$ python3 -q
>>> import numpy as np
>>> np.set_printoptions(suppress=True, linewidth=160)
>>> rnd = lambda a: np.round(a, 1) + 0
>>> out = np.array([[-2, -3, -3, 1, 1, -3, 3, -1, -3, -2, -1, -3, 2],
...     [-2, 2, -1, 0, 0, -1, -3, -3, 2, -3, 1, 0, -1],
...     [2, 3, -2, -1, -2, 0, -3, 0, 3, 2, -2, -2, 0],
...     [3, -1, 3, -2, 3, 0, 2, -3, 1, -3, 1, 2, -1],
...     [-1, 1, 1, 1, 0, 1, 3, 3, -3, -2, 3, 1, -2],
...     [0, 3, -1, 0, -3, -2, 1, -3, -2, -3, 3, 3, -1],
...     [1, -3, 0, 1, 2, 0, -2, -2, 0, -2, 1, 2, 0],
...     [2, 2, -3, 3, -3, -3, -3, 2, -2, -1, 0, -2, 0],
...     [3, 1, 3, 2, 0, -2, 0, 2, -2, -3, -3, -2, 2],
...     [1, 2, -1, -2, 0, -1, 1, -2, -1, 1, 2, 1, -2],
...     [-3, -2, -3, 3, 2, -2, 0, 2, 1, 3, 2, 3, 0],
...     [-1, -2, 2, 2, -1, 3, -2, 1, 0, 1, -1, -2, 3],
...     [3, -2, -1, 1, 2, 3, 3, -1, -1, -2, 3, -3, 3]])
>>> arr = np.triu(out)
>>> arr
array([[-2, -3, -3,  1,  1, -3,  3, -1, -3, -2, -1, -3,  2],
       [ 0,  2, -1,  0,  0, -1, -3, -3,  2, -3,  1,  0, -1],
       [ 0,  0, -2, -1, -2,  0, -3,  0,  3,  2, -2, -2,  0],
       [ 0,  0,  0, -2,  3,  0,  2, -3,  1, -3,  1,  2, -1],
       [ 0,  0,  0,  0,  0,  1,  3,  3, -3, -2,  3,  1, -2],
       [ 0,  0,  0,  0,  0, -2,  1, -3, -2, -3,  3,  3, -1],
       [ 0,  0,  0,  0,  0,  0, -2, -2,  0, -2,  1,  2,  0],
       [ 0,  0,  0,  0,  0,  0,  0,  2, -2, -1,  0, -2,  0],
       [ 0,  0,  0,  0,  0,  0,  0,  0, -2, -3, -3, -2,  2],
       [ 0,  0,  0,  0,  0,  0,  0,  0,  0,  1,  2,  1, -2],
       [ 0,  0,  0,  0,  0,  0,  0,  0,  0,  0,  2,  3,  0],
       [ 0,  0,  0,  0,  0,  0,  0,  0,  0,  0,  0, -2,  3],
       [ 0,  0,  0,  0,  0,  0,  0,  0,  0,  0,  0,  0,  3]])
>>> Uu, sig, VT = np.linalg.svd(arr)
>>> print(np.argmax(sig[:-1] / (sig[1:] + 1e-6)) + 1)
12
>>> rnd(sig)
array([11.2, 10.2,  8.6,  5. ,  4.8,  4.3,  2.9,  2.2,  1.5,  1.3,  0.8,  0.2,  0. ])
>>> out = Uu[:, :12] @ np.diag(sig[:12]) @ VT[:12]
>>> np.linalg.matrix_rank(arr, rtol=0.05)
np.int64(11)
>>> rnd(np.linalg.norm(arr - out) / np.linalg.norm(arr))
np.float64(0.0)
>>> print(rnd(np.linalg.norm(arr - out, 2)), rnd(sig[12]))
0.0 0.0
>>> rnd(np.linalg.norm(arr, 2) / np.linalg.norm(arr))
np.float64(0.6)
>>> np.argsort(-np.linalg.norm(arr, axis=0).round(6), kind="stable")[:3]
array([ 9, 11,  6])
>>> np.linalg.cond(arr) > 100
np.True_
>>> Uu, sig, VT = np.linalg.svd(arr, full_matrices=False)
>>> Uu.shape, sig.shape, VT.shape
((13, 13), (13,), (13, 13))
>>> (sig > 1e-8).sum()
np.int64(12)
>>> np.allclose(Uu * sig @ VT, arr)
True
>>> rnd(np.cumsum(sig ** 2) / np.sum(sig ** 2))
array([0.3, 0.6, 0.8, 0.8, 0.9, 1. , 1. , 1. , 1. , 1. , 1. , 1. , 1. ])
>>> print(rnd(np.sqrt((sig ** 2).sum())), rnd(np.linalg.norm(arr)))
19.7 19.7
>>> rnd(sig / sig[0])
array([1. , 0.9, 0.8, 0.4, 0.4, 0.4, 0.3, 0.2, 0.1, 0.1, 0.1, 0. , 0. ])
>>> feats = np.load("test6.npy")
>>> feats
array([[-2,  0,  2,  1,  0,  0,  0,  0,  0,  0],
       [ 0,  3,  0,  0,  0,  0,  1,  0,  0,  0],
       [ 1,  0,  1,  1,  0,  0,  0,  0,  0,  0],
       [-2,  0,  1, -1,  0,  0,  0,  0,  0,  0],
       [ 0,  0,  0,  0,  3, -1,  0,  0,  3,  0],
       [ 0,  0,  0,  0,  2,  1,  0, -1, -1,  0],
       [ 0, -3,  0,  0,  0,  0,  3,  0,  0,  0],
       [ 0,  0,  0,  0,  3,  1,  0, -2, -1,  0],
       [ 0,  0,  0,  0,  3, -2,  0,  2,  3,  0],
       [ 0,  1,  0,  0,  0,  0, -1,  0,  0,  2]])
>>> # 3 blocks once reordered
>>> rnd(np.linalg.det(feats))
np.float64(1200.0)
>>> np.linalg.matrix_power(feats, 4)
array([[  12,    0,   -4,   -5,    0,    0,    0,    0,    0,    0],
       [   0,  -72,    0,    0,    0,    0,   72,    0,    0,    0],
       [ -17,    0,   15,    7,    0,    0,    0,    0,    0,    0],
       [  40,    0,  -23,  -11,    0,    0,    0,    0,    0,    0],
       [   0,    0,    0,    0,  630, -345,    0,  205,  665,    0],
       [   0,    0,    0,    0,   90,  -45,    0,   25,   85,    0],
       [   0, -216,    0,    0,    0,    0,  -72,    0,    0,    0],
       [   0,    0,    0,    0,  170,  -85,    0,   45,  165,    0],
       [   0,    0,    0,    0,  670, -370,    0,  225,  705,    0],
       [   0,  152,    0,    0,    0,    0,    8,    0,    0,   16]])
>>> (feats - feats.T) / 2
array([[ 0. ,  0. ,  0.5,  1.5,  0. ,  0. ,  0. ,  0. ,  0. ,  0. ],
       [ 0. ,  0. ,  0. ,  0. ,  0. ,  0. ,  2. ,  0. ,  0. , -0.5],
       [-0.5,  0. ,  0. ,  0. ,  0. ,  0. ,  0. ,  0. ,  0. ,  0. ],
       [-1.5,  0. ,  0. ,  0. ,  0. ,  0. ,  0. ,  0. ,  0. ,  0. ],
       [ 0. ,  0. ,  0. ,  0. ,  0. , -1.5,  0. , -1.5,  0. ,  0. ],
       [ 0. ,  0. ,  0. ,  0. ,  1.5,  0. ,  0. , -1. ,  0.5,  0. ],
       [ 0. , -2. ,  0. ,  0. ,  0. ,  0. ,  0. ,  0. ,  0. ,  0.5],
       [ 0. ,  0. ,  0. ,  0. ,  1.5,  1. ,  0. ,  0. , -1.5,  0. ],
       [ 0. ,  0. ,  0. ,  0. ,  0. , -0.5,  0. ,  1.5,  0. ,  0. ],
       [ 0. ,  0.5,  0. ,  0. ,  0. ,  0. , -0.5,  0. ,  0. ,  0. ]])
>>> rnd(np.sort(np.abs(np.linalg.eigvals(feats))))
array([0.7, 1.5, 1.6, 1.6, 1.8, 1.8, 2. , 3.5, 3.5, 6.1])
>>> print(feats @ feats)
[[  4   0  -1  -1   0   0   0   0   0   0]
 [  0   6   0   0   0   0   6   0   0   0]
 [ -3   0   4   1   0   0   0   0   0   0]
 [  7   0  -4   0   0   0   0   0   0   0]
 [  0   0   0   0  16 -10   0   7  19   0]
 [  0   0   0   0   2   0   0  -1   3   0]
 [  0 -18   0   0   0   0   6   0   0   0]
 [  0   0   0   0   2  -2   0   1   7   0]
 [  0   0   0   0  20  -9   0   4  18   0]
 [  0   8   0   0   0   0  -4   0   0   4]]
>>> rnd(np.abs(np.linalg.eigvals(feats)).max())
np.float64(6.1)
>>> O, R = np.linalg.qr(feats)
>>> abs(R[0, 0]), rnd(np.linalg.norm(feats[:, 0]))
(np.float64(3.0), np.float64(3.0))
>>> rnd(O @ R)
array([[-2.,  0.,  2.,  1.,  0.,  0.,  0.,  0.,  0.,  0.],
       [ 0.,  3.,  0.,  0.,  0.,  0.,  1.,  0.,  0.,  0.],
       [ 1.,  0.,  1.,  1.,  0.,  0.,  0.,  0.,  0.,  0.],
       [-2.,  0.,  1., -1.,  0.,  0.,  0.,  0.,  0.,  0.],
       [ 0.,  0.,  0.,  0.,  3., -1.,  0.,  0.,  3.,  0.],
       [ 0.,  0.,  0.,  0.,  2.,  1.,  0., -1., -1.,  0.],
       [ 0., -3.,  0.,  0.,  0.,  0.,  3.,  0.,  0.,  0.],
       [ 0.,  0.,  0.,  0.,  3.,  1.,  0., -2., -1.,  0.],
       [ 0.,  0.,  0.,  0.,  3., -2.,  0.,  2.,  3.,  0.],
       [ 0.,  1.,  0.,  0.,  0.,  0., -1.,  0.,  0.,  2.]])
>>> rnd(O)
array([[-0.7,  0. , -0.5, -0.6,  0. ,  0. ,  0. ,  0. ,  0. ,  0. ],
       [ 0. , -0.7,  0. ,  0. ,  0. ,  0. , -0.7,  0. ,  0. ,  0. ],
       [ 0.3,  0. , -0.9,  0.4,  0. ,  0. ,  0. ,  0. ,  0. ,  0. ],
       [-0.7,  0. ,  0.1,  0.7,  0. ,  0. ,  0. ,  0. ,  0. ,  0. ],
       [ 0. ,  0. ,  0. ,  0. , -0.5,  0.2,  0. , -0.6, -0.6,  0. ],
       [ 0. ,  0. ,  0. ,  0. , -0.4, -0.5,  0. ,  0.6, -0.5,  0. ],
       [ 0. ,  0.7,  0. ,  0. ,  0. ,  0. , -0.7,  0. ,  0. ,  0.3],
       [ 0. ,  0. ,  0. ,  0. , -0.5, -0.5,  0. , -0.3,  0.6,  0. ],
       [ 0. ,  0. ,  0. ,  0. , -0.5,  0.6,  0. ,  0.4,  0.3,  0. ],
       [ 0. , -0.2,  0. ,  0. ,  0. ,  0. ,  0.2,  0. ,  0. ,  0.9]])
>>> print(rnd(np.abs(np.diag(R))))
[3.  4.4 1.8 0.9 5.6 2.5 2.9 0.9 0.8 1.9]
>>> out = feats / np.linalg.norm(feats, axis=1, keepdims=True)
>>> gram = out @ out.T
>>> rnd(gram[2])
array([ 0.2,  0. ,  1. , -0.5,  0. ,  0. ,  0. ,  0. ,  0. ,  0. ])
>>> (gram - 2 * np.eye(10)).round(6).argmax(axis=1)
array([3, 9, 0, 0, 8, 7, 0, 5, 4, 1])
>>> vec = np.array([-3, 3, 1, 1, 3, 0, -3, -1, 2, 2])
>>> feats * vec
array([[ 6,  0,  2,  1,  0,  0,  0,  0,  0,  0],
       [ 0,  9,  0,  0,  0,  0, -3,  0,  0,  0],
       [-3,  0,  1,  1,  0,  0,  0,  0,  0,  0],
       [ 6,  0,  1, -1,  0,  0,  0,  0,  0,  0],
       [ 0,  0,  0,  0,  9,  0,  0,  0,  6,  0],
       [ 0,  0,  0,  0,  6,  0,  0,  1, -2,  0],
       [ 0, -9,  0,  0,  0,  0, -9,  0,  0,  0],
       [ 0,  0,  0,  0,  9,  0,  0,  2, -2,  0],
       [ 0,  0,  0,  0,  9,  0,  0, -2,  6,  0],
       [ 0,  3,  0,  0,  0,  0,  3,  0,  0,  4]])
>>> np.einsum("ij,j->i", feats, vec)
array([  9,   6,  -1,   6,  15,   5, -18,   9,  13,  10])
>>> feats @ vec
array([  9,   6,  -1,   6,  15,   5, -18,   9,  13,  10])
>>> np.sign((feats @ vec).round(6))
array([ 1,  1, -1,  1,  1,  1, -1,  1,  1,  1])
>>> feats @ np.ones(10)
array([ 1.,  4.,  3., -2.,  5.,  1.,  0.,  1.,  6.,  2.])
>>> rng = np.random.default_rng(43)
>>> lab = rng.permutation(10)
>>> lab
array([2, 8, 9, 5, 7, 1, 4, 6, 0, 3])
>>> out = feats[lab][:, lab]
>>> np.allclose(out, feats)
False
>>> print(out)
[[ 1  0  0  0  0  0  0  0  1  1]
 [ 0  3  0 -2  2  0  3  0  0  0]
 [ 0  0  2  0  0  1  0 -1  0  0]
 [ 0 -1  0  1 -1  0  2  0  0  0]
 [ 0 -1  0  1 -2  0  3  0  0  0]
 [ 0  0  0  0  0  3  0  1  0  0]
 [ 0  3  0 -1  0  0  3  0  0  0]
 [ 0  0  0  0  0 -3  0  3  0  0]
 [ 2  0  0  0  0  0  0  0 -2  1]
 [ 1  0  0  0  0  0  0  0 -2 -1]]
>>> W0 = np.array([[-1.4, 0.8, 2.3, -0.7, -0.9, 0.4, 0.9, -0.5, -0.6, 0.4, -0.4, 0.0],
...     [0.4, 1.1, 0.4, -0.4, -0.8, -1.7, 0.7, 0.9, 0.1, -1.8, 0.1, 1.3],
...     [-1.3, -0.9, -0.6, -2.5, -0.8, -1.4, 1.1, 0.4, -0.2, -0.3, -1.0, 0.5],
...     [-1.4, -0.5, 0.6, -2.5, -1.1, -0.3, 1.3, -0.2, -0.3, 0.3, 1.1, 1.1],
...     [1.3, 0.0, 2.5, -0.7, -0.9, -1.2, -0.6, 0.0, 1.5, -0.7, 0.5, 0.0],
...     [-0.5, -0.2, 0.3, -1.3, -0.9, 0.3, -0.6, 1.1, -0.7, -1.4, -1.5, 0.5],
...     [1.1, 2.2, 0.1, 1.0, -0.7, 1.1, 1.6, -0.6, 0.8, 1.1, 0.5, 1.0]])
>>> W0[5] = W0[6] + 0.1 * rng.normal(size=12)
>>> rnd(W0)
array([[-1.4,  0.8,  2.3, -0.7, -0.9,  0.4,  0.9, -0.5, -0.6,  0.4, -0.4,  0. ],
       [ 0.4,  1.1,  0.4, -0.4, -0.8, -1.7,  0.7,  0.9,  0.1, -1.8,  0.1,  1.3],
       [-1.3, -0.9, -0.6, -2.5, -0.8, -1.4,  1.1,  0.4, -0.2, -0.3, -1. ,  0.5],
       [-1.4, -0.5,  0.6, -2.5, -1.1, -0.3,  1.3, -0.2, -0.3,  0.3,  1.1,  1.1],
       [ 1.3,  0. ,  2.5, -0.7, -0.9, -1.2, -0.6,  0. ,  1.5, -0.7,  0.5,  0. ],
       [ 1.1,  2.2,  0. ,  1.1, -0.6,  1.1,  1.5, -0.6,  0.7,  1.1,  0.4,  1.1],
       [ 1.1,  2.2,  0.1,  1. , -0.7,  1.1,  1.6, -0.6,  0.8,  1.1,  0.5,  1. ]])
>>> gram = feats.T @ feats
>>> print(gram)
[[  9   0  -5   1   0   0   0   0   0   0]
 [  0  19   0   0   0   0  -7   0   0   2]
 [ -5   0   6   2   0   0   0   0   0   0]
 [  1   0   2   3   0   0   0   0   0   0]
 [  0   0   0   0  31  -4   0  -2  13   0]
 [  0   0   0   0  -4   7   0  -7 -11   0]
 [  0  -7   0   0   0   0  11   0   0  -2]
 [  0   0   0   0  -2  -7   0   9   9   0]
 [  0   0   0   0  13 -11   0   9  20   0]
 [  0   2   0   0   0   0  -2   0   0   4]]
>>> rnd(np.linalg.svd(feats, compute_uv=False) ** 2)
array([43.3, 23.4, 22.3, 12.7,  7.1,  4.9,  3.5,  1.4,  0.4,  0.1])
>>> f = np.array([6, 3, 8, 9, 7, 3, -9, -3, -3, 9])
>>> out = gram + np.outer(f, np.eye(10)[1])
>>> rnd(np.linalg.det(out) / np.linalg.det(gram)), rnd(1 + np.linalg.solve(gram, f)[1])
(np.float64(0.7), np.float64(0.7))
>>> np.linalg.matrix_rank(np.linalg.inv(out) - np.linalg.inv(gram), tol=1e-8)
np.int64(1)
>>> np.linalg.matrix_rank(out - gram)
np.int64(1)
>>> lab = rng.permutation(10)
>>> out = feats[:, lab] * rng.choice([-1, 1], 10)
>>> out
array([[ 2,  0, -2,  0,  0,  0,  0, -1,  0,  0],
       [ 0,  1,  0,  3,  0,  0,  0,  0,  0,  0],
       [ 1,  0,  1,  0,  0,  0,  0, -1,  0,  0],
       [ 1,  0, -2,  0,  0,  0,  0,  1,  0,  0],
       [ 0,  0,  0,  0, -3, -3, -1,  0,  0,  0],
       [ 0,  0,  0,  0, -2,  1,  1,  0, -1,  0],
       [ 0,  3,  0, -3,  0,  0,  0,  0,  0,  0],
       [ 0,  0,  0,  0, -3,  1,  1,  0, -2,  0],
       [ 0,  0,  0,  0, -3, -3, -2,  0,  2,  0],
       [ 0, -1,  0,  1,  0,  0,  0,  0,  0,  2]])
>>> Uu, _, VT = np.linalg.svd(feats.T @ out)
>>> rnd(np.linalg.lstsq(feats, out)[0])
array([[ 0.,  0.,  1.,  0.,  0.,  0.,  0.,  0.,  0.,  0.],
       [ 0.,  0.,  0.,  1.,  0.,  0.,  0.,  0.,  0.,  0.],
       [ 1.,  0.,  0.,  0.,  0.,  0.,  0.,  0.,  0.,  0.],
       [ 0.,  0.,  0.,  0.,  0.,  0.,  0., -1.,  0.,  0.],
       [ 0.,  0.,  0.,  0., -1.,  0.,  0.,  0.,  0.,  0.],
       [ 0.,  0.,  0.,  0.,  0.,  0.,  1.,  0.,  0.,  0.],
       [ 0.,  1.,  0.,  0.,  0.,  0.,  0.,  0.,  0.,  0.],
       [ 0.,  0.,  0.,  0.,  0.,  0.,  0.,  0.,  1.,  0.],
       [ 0.,  0.,  0.,  0.,  0., -1.,  0.,  0.,  0.,  0.],
       [ 0.,  0.,  0.,  0.,  0.,  0.,  0.,  0.,  0.,  1.]])
>>> rnd(Uu @ VT)
array([[ 0.,  0.,  1.,  0.,  0.,  0.,  0.,  0.,  0.,  0.],
       [ 0.,  0.,  0.,  1.,  0.,  0.,  0.,  0.,  0.,  0.],
       [ 1.,  0.,  0.,  0.,  0.,  0.,  0.,  0.,  0.,  0.],
       [ 0.,  0.,  0.,  0.,  0.,  0.,  0., -1.,  0.,  0.],
       [ 0.,  0.,  0.,  0., -1.,  0.,  0.,  0.,  0.,  0.],
       [ 0.,  0.,  0.,  0.,  0.,  0.,  1.,  0.,  0.,  0.],
       [ 0.,  1.,  0.,  0.,  0.,  0.,  0.,  0.,  0.,  0.],
       [ 0.,  0.,  0.,  0.,  0.,  0.,  0.,  0.,  1.,  0.],
       [ 0.,  0.,  0.,  0.,  0., -1.,  0.,  0.,  0.,  0.],
       [ 0.,  0.,  0.,  0.,  0.,  0.,  0.,  0.,  0.,  1.]])
>>> lab
array([2, 6, 0, 1, 4, 8, 5, 3, 7, 9])
